$ ipython --no-banner

In [1]: import numpy as np

In [2]: import numpy.linalg as la

In [3]: np.set_printoptions(precision=2, suppress=True, linewidth=140)

In [4]: def rd(a):
   ...:     return np.round(a, 2) + 0
   ...: 

In [5]: m1 = np.load("w.npy")

In [6]: m1
Out[6]: 
array([[ 0.04,  0.  , -0.14],
       [-0.44,  0.  ,  1.54],
       [-0.16,  0.  ,  0.56]])

In [7]: P = np.triu(np.array([[1, 2, 0], [0, 0, 0], [3, 1, 0]]), 1) + np.eye(3)

In [8]: Y = P @ m1 @ la.inv(P)

In [9]: P @ m1 - m1 @ P
Out[9]: 
array([[-0.88, -0.08,  3.08],
       [ 0.  ,  0.88,  0.  ],
       [ 0.  ,  0.32,  0.  ]])

In [10]: rd(np.trace(Y)), rd(np.trace(m1))
Out[10]: (np.float64(0.6), np.float64(0.6))

In [11]: la.matrix_rank(Y)
Out[11]: np.int64(1)

In [12]: rd(np.trace(la.pinv(m1) @ m1))
Out[12]: np.float64(1.0)

In [13]: rd(m1 @ la.pinv(m1) @ m1)
Out[13]: 
array([[ 0.04,  0.  , -0.14],
       [-0.44,  0.  ,  1.54],
       [-0.16,  0.  ,  0.56]])

In [14]: np.abs(np.diag(la.qr(m1)[1])) > 1e-9
Out[14]: array([ True, False, False])

In [15]: la.lstsq(m1[:-1].T, m1[-1])[2]
Out[15]: np.int32(1)

In [16]: la.inv(m1)
LinAlgError: Singular matrix


In [17]: la.matrix_rank(m1, rtol=0.1)
Out[17]: np.int64(1)

In [18]: U, sig, vt = la.svd(m1)

In [19]: evecs = vt[:(sig > 1e-8).sum()]

In [20]: rng = np.random.default_rng(63202)

In [21]: vec = m1[0] + 4 * m1[1] + rng.integers(2) * np.eye(3)[2]

In [22]: rd(vec)
Out[22]: array([-1.72,  0.  ,  7.02])

In [23]: rd(la.norm(vec - evecs.T @ evecs @ vec))
Out[23]: np.float64(0.27)

In [24]: la.matrix_rank(np.vstack([m1, vec]))
Out[24]: np.int64(2)

In [25]: W0 = np.load("out8.npy")

In [26]: W0
Out[26]: 
array([[0, 0, 1],
       [1, 0, 0],
       [0, 1, 0]])

In [27]: # keeps lengths

In [28]: vec = np.array([2, 2, -1])

In [29]: W0 @ np.ones(3)
Out[29]: array([1., 1., 1.])

In [30]: W0 @ np.eye(3)[0]
Out[30]: array([0., 1., 0.])

In [31]: np.sign((W0 @ vec).round(6))
Out[31]: array([-1,  1,  1])

In [32]: rd(la.norm(W0, axis=0))
Out[32]: array([1., 1., 1.])

In [33]: rd(la.pinv(W0))
Out[33]: 
array([[0., 1., 0.],
       [0., 0., 1.],
       [1., 0., 0.]])

In [34]: W0.T @ W0
Out[34]: 
array([[1, 0, 0],
       [0, 1, 0],
       [0, 0, 1]])

In [35]: Y = W0 ** -1
ValueError: Integers to negative integer powers are not allowed.


In [36]: Y = la.invert(W0)
AttributeError: module 'numpy.linalg' has no attribute 'invert'


In [37]: Y = la.inv(W0)

In [38]: W0 @ Y
Out[38]: 
array([[1., 0., 0.],
       [0., 1., 0.],
       [0., 0., 1.]])

In [39]: rd(la.cond(W0))
Out[39]: np.float64(1.0)

In [40]: rd(la.inv(Y))
Out[40]: 
array([[0., 0., 1.],
       [1., 0., 0.],
       [0., 1., 0.]])

In [41]: rd(la.det(W0) * Y)
Out[41]: 
array([[0., 1., 0.],
       [0., 0., 1.],
       [1., 0., 0.]])
